In [1]: import numpy as np

In [2]: from numpy import linalg as LA

In [3]: np.set_printoptions(suppress=True, linewidth=120)

In [4]: def rd(a):
   ...:     return np.round(a, 2) + 0
   ...: 

In [5]: mat = np.loadtxt("w.csv", delimiter=",")

In [6]: print(mat)
[[ 0.  1. -2.  2.]
 [ 0.  0.  2. -1.]
 [ 0.  0.  0.  0.]
 [ 0.  0.  0.  0.]]

In [7]: # triangular

In [8]: f = np.array([0, 3])

In [9]: print(np.polyval(f, mat[1]))
[3. 3. 3. 3.]

In [10]: print(np.convolve(mat[1], f))
[ 0.  0.  0.  6. -3.]

In [11]: proj = np.triu(np.array([[0, 2, -2, -2], [0, -2, -2, -2], [0, -2, -1, 1], [3, 1, 3, 0]]), 1) + np.eye(4)

In [12]: Y = proj @ mat @ LA.inv(proj)

In [13]: print(rd(LA.det(Y)))
0.0

In [14]: print(np.trace(Y), np.trace(mat))
0.0 0.0

In [15]: print(np.allclose(mat[:-1].T @ LA.lstsq(mat[:-1].T, mat[-1])[0], mat[-1]))
True

In [16]: print(np.unique(mat.round(6), axis=0).shape)
(3, 4)

In [17]: print(np.argsort(-LA.norm(mat, axis=0).round(6), kind="stable")[:3])
[2 3 1]

In [18]: print(rd(LA.norm(mat, 2) / LA.norm(mat)))
0.98

In [19]: feats = np.load("mat.npy")

In [20]: print(feats)
[[ 1. -1.]
 [ 0.  1.]]

In [21]: # triangular, det is the product of the diagonal

In [22]: print(rd(np.sort(LA.eigvals(feats))))
[1. 1.]

In [23]: print(LA.matrix_rank(feats - feats[0, 0] * np.eye(2)))
1

In [24]: print(feats @ feats)
[[ 1. -2.]
 [ 0.  1.]]

In [25]: print(rd(LA.matrix_power(feats - np.diag(np.diag(feats)), 2)))
[[0. 0.]
 [0. 0.]]

In [26]: print(np.prod(np.diag(feats)), rd(LA.det(feats)))
1.0 1.0

In [27]: f = np.array([3, 8])

In [28]: Y = feats + np.outer(f, np.eye(2)[1])

In [29]: print(Y)
[[1. 2.]
 [0. 9.]]

In [30]: print(rd(LA.det(Y) / LA.det(feats)), rd(1 + LA.solve(feats, f)[1]))
9.0 9.0

In [31]: print(LA.matrix_rank(LA.inv(Y) - LA.inv(feats), tol=1e-8))
1

In [32]: Y = np.array([[2, 1, -1, 2], [-2, -1, 0, 0], [1, 1, -1, -1], [-2, 2, -1, -1]])

In [33]: data = Y + Y.T

In [34]: print(data)
[[ 4 -1  0  0]
 [-1 -2  1  2]
 [ 0  1 -2 -2]
 [ 0  2 -2 -2]]

In [35]: # symmetric

In [36]: rng = np.random.default_rng(64136)

In [37]: Y = data + rng.integers(-2, 3, (4, 2)) @ rng.integers(-2, 3, (2, 4))

In [38]: print(Y)
[[ 4  1  1  0]
 [-1 -6 -1  2]
 [ 2 -2 -3 -4]
 [ 0  0 -3 -2]]

In [39]: print(rd(LA.svd(Y - data, compute_uv=False)))
[6.49 2.42 0.   0.  ]

In [40]: print(np.abs(Y - data).sum(axis=1))
[3 6 8 3]

In [41]: print(Y - data)
[[ 0  2  1  0]
 [ 0 -4 -2  0]
 [ 2 -3 -1 -2]
 [ 0 -2 -1  0]]

In [42]: left, s, vt = LA.svd(data, full_matrices=False)

In [43]: print(left.shape, s.shape, vt.shape)
(4, 4) (4,) (4, 4)

In [44]: print(np.allclose(left * s @ vt, data))
True

In [45]: print(rd(np.sqrt((s ** 2).sum())), rd(LA.norm(data)))
6.93 6.93

In [46]: print(rd(np.abs(vt[0])))
[0.06 0.55 0.54 0.64]

In [47]: print(rd(s))
[5.4  4.18 1.1  0.32]

In [48]: print(np.trace(data))
-2

In [49]: data.inv()
---------------------------------------------------------------------------
AttributeError                            Traceback (most recent call last)
Cell In[49], line 1
----> 1 data.inv()

AttributeError: 'numpy.ndarray' object has no attribute 'inv'

In [50]: print(LA.matrix_power(data, 4))
[[ 298  -26  -30  -48]
 [ -26  268 -250 -296]
 [ -30 -250  246  292]
 [ -48 -296  292  348]]

In [51]: print(rd(np.sort(np.abs(LA.eigvals(data)))))
[0.32 1.1  4.18 5.4 ]

In [52]: print((data - data.T) / 2)
[[0. 0. 0. 0.]
 [0. 0. 0. 0.]
 [0. 0. 0. 0.]
 [0. 0. 0. 0.]]

In [53]: print(np.allclose(data, data.T))
True

In [54]: print((data + data.T) / 2)
[[ 4. -1.  0.  0.]
 [-1. -2.  1.  2.]
 [ 0.  1. -2. -2.]
 [ 0.  2. -2. -2.]]

In [55]: x = np.array([5, 0, 5, 1])

In [56]: target = data @ x

In [57]: print(target)
[ 20   2 -12 -12]

In [58]: print(rd(LA.solve(data, data[:, 2])))
[0. 0. 1. 0.]

In [59]: print(rd(LA.solve(data.T, data[1])))
[0. 1. 0. 0.]

In [60]: print(rd(LA.solve(data, -1 * target)))
[-5.  0. -5. -1.]

In [61]: print(rd(LA.solve(data, target)))
[5. 0. 5. 1.]

In [62]: print(rd(LA.solve(data, target + data[:, 0])))
[6. 0. 5. 1.]

In [63]: J = np.loadtxt("run3.csv", delimiter=",")

In [64]: print(rd(J))
[[ 0.96 -0.01 -0.24 -0.16]
 [ 0.09  0.82  0.5  -0.28]
 [ 0.09 -0.57  0.66 -0.47]
 [-0.26  0.05 -0.51 -0.82]]

In [65]: Y = LA.invert(J)
---------------------------------------------------------------------------
AttributeError                            Traceback (most recent call last)
Cell In[65], line 1
----> 1 Y = LA.invert(J)

AttributeError: module 'numpy.linalg' has no attribute 'invert'

In [66]: Y = LA.inv(J)

In [67]: print((np.abs(Y) > 1e-9).astype(int))
[[1 1 1 1]
 [1 1 1 1]
 [1 1 1 1]
 [1 1 1 1]]

In [68]: print(rd(LA.det(J) * LA.det(Y)))
1.0

In [69]: print(rd(LA.norm(J) ** 2 / LA.norm(J, 2) ** 2))
4.0

In [70]: print(rd(LA.norm(J[1] - J[3])))
1.41

In [71]: q, V = LA.qr(J[:, :2])[0], LA.qr(J[:, 2:])[0]

In [72]: s = LA.svd(q.T @ V, compute_uv=False)

In [73]: print(rd(LA.norm(q @ q.T - V @ V.T, 2)))
1.0

In [74]: F = np.load("a.npy")

In [75]: print(F)
[[3 9]
 [9 3]]

In [76]: # symmetric, so the eigenvalues are real

In [77]: vals, V = LA.eig(F)

In [78]: print(F @ V[:, 0] - vals[0] * V[:, 0])
[0. 0.]

In [79]: print(vals)
[12. -6.]

In [80]: print(np.prod(vals))
-72.0

In [81]: print(rd(np.sort(LA.eigvals(F @ F))))
[ 36. 144.]

In [82]: print(rd(np.sort(LA.eigvals(F.T))))
[-6. 12.]

In [83]: vals, V = LA.eigh(F)

In [84]: x = np.array([0, 0])

In [85]: print(rd(V * np.maximum(vals, 0) @ V.T))
[[6. 6.]
 [6. 6.]]

In [86]: print(rd(LA.eigvalsh(F[1:, 1:])))
[3.]

In [87]: print(np.abs(F).sum(axis=1).max(), np.abs(vals).max())
12 12.0

In [88]: labels = rng.permutation(2)

In [89]: print(labels)
[1 0]

In [90]: Y = F[labels][:, labels]

In [91]: print(rd(np.sort(np.abs(LA.eigvals(Y)))))
[ 6. 12.]

In [92]: print(rd(LA.det(Y)), rd(LA.det(F[labels])))
-72.0 72.0

In [93]: print(np.trace(Y))
6

In [94]: print(np.allclose(Y, F))
True

In [95]: x = np.array([3, 3])

In [96]: print((F @ x).argmax())
0

In [97]: print(np.einsum("ij,j->i", F, x))
[36 36]

In [98]: print(np.sign((F @ x).round(6)))
[1 1]

In [99]: print(LA.norm(F @ x) <= LA.norm(F, 2) * LA.norm(x) + 1e-9)
True

In [100]: print(rd(LA.eigvals(F).sum().real))
6.0

In [101]: print(rd(LA.det(2 * F)), rd(LA.det(F)))
-288.0 -72.0

In [102]: print(rd(LA.det(F.T)))
-72.0

In [103]: print(np.einsum("ij,ji->", F, F))
180

In [104]: print(np.poly(F))
[  1.  -6. -72.]

In [105]: print(np.einsum("ii->", F))
6

In [106]: E = np.load("sample3.npy")

In [107]: print(rd(E))
[[ 0.48 -1.67  1.89]
 [-0.28 -0.95 -0.73]
 [-2.89 -0.49  0.04]
 [ 0.24 -1.44 -1.84]]

In [108]: Y = E / LA.norm(E, axis=1, keepdims=True)

In [109]: G = Y @ Y.T

In [110]: print(rd(np.degrees(np.arccos(np.clip(G[0, 2], -1, 1)))))
93.77

In [111]: print((np.abs(G) > 0.9).astype(int))
[[1 0 0 0]
 [0 1 0 1]
 [0 0 1 0]
 [0 1 0 1]]

In [112]: print((G - 2 * np.eye(4)).round(6).argmax(axis=1))
[1 3 1 1]

In [113]: proj = E @ LA.solve(E.T @ E, E.T)

In [114]: print(rd(LA.eigvalsh(proj)))
[0. 1. 1. 1.]

In [115]: print(rd(proj))
[[ 0.99  0.08 -0.01 -0.04]
 [ 0.08  0.22  0.12  0.39]
 [-0.01  0.12  0.98 -0.06]
 [-0.04  0.39 -0.06  0.81]]

In [116]: print(rd((np.eye(4) - proj) @ E))
[[0. 0. 0.]
 [0. 0. 0.]
 [0. 0. 0.]
 [0. 0. 0.]]

In [117]: print(rd(np.diag(proj)))
[0.99 0.22 0.98 0.81]

In [118]: print(np.allclose(proj @ proj, proj))
True

In [119]: print(np.trace(proj))
3.0

In [120]: print(LA.matrix_rank(np.eye(4) - proj))
1

In [121]: x = np.array([0, 2, 1, 1])

In [122]: print(rd(np.eye(4) - proj))
[[ 0.01 -0.08  0.01  0.04]
 [-0.08  0.78 -0.12 -0.39]
 [ 0.01 -0.12  0.02  0.06]
 [ 0.04 -0.39  0.06  0.19]]

In [123]: print(rd((x - proj @ x) @ (proj @ x)))
0.0

In [124]: print(rd(LA.eigvalsh(2 * proj - np.eye(4))))
[-1.  1.  1.  1.]

In [125]: x = np.array([0, 2, 2])

In [126]: target = E @ x

In [127]: c, lr = np.zeros(3), 1 / LA.norm(E, 2) ** 2

In [128]: for i in range(6):
     ...:     c -= lr * E.T @ (E @ c - target)
     ...:     if i % 1 == 0: print(i, round(LA.norm(E @ c - target), 2))
     ...: 
0 1.84
1 0.58
2 0.19
3 0.07
4 0.02
5 0.01

In [129]: print(rd(c))
[0. 2. 2.]

In [130]: print(rd(LA.cond(E)))
1.23

In [131]: m1 = np.array([[2.0, 1.0], [0.0, 2.0]])

In [132]: # triangular, det is the product of the diagonal

In [133]: vals, V = LA.eig(m1)

In [134]: print(rd(np.sort(LA.eigvals(m1.T))))
[2. 2.]

In [135]: print(rd(np.sort(LA.eigvals(LA.inv(m1)))))
[0.5 0.5]

In [136]: print(m1 @ V[:, 0] - vals[0] * V[:, 0])
[0. 0.]

In [137]: f = np.array([4, 7])

In [138]: Y = F + np.outer(f, np.eye(2)[0])

In [139]: print(LA.matrix_rank(Y - F))
1

In [140]: f, v = m1[0], m1[1]

In [141]: print(f @ v)
2.0

In [142]: p = (f @ v) / (f @ f) * f

In [143]: print(rd(LA.norm(f + v) ** 2 + LA.norm(f - v) ** 2))
18.0

In [144]: print(v - p)
[-0.8  1.6]

In [145]: print(np.outer(f, v))
[[0. 4.]
 [0. 2.]]

In [146]: print(LA.matrix_rank(np.outer(f, v)))
1
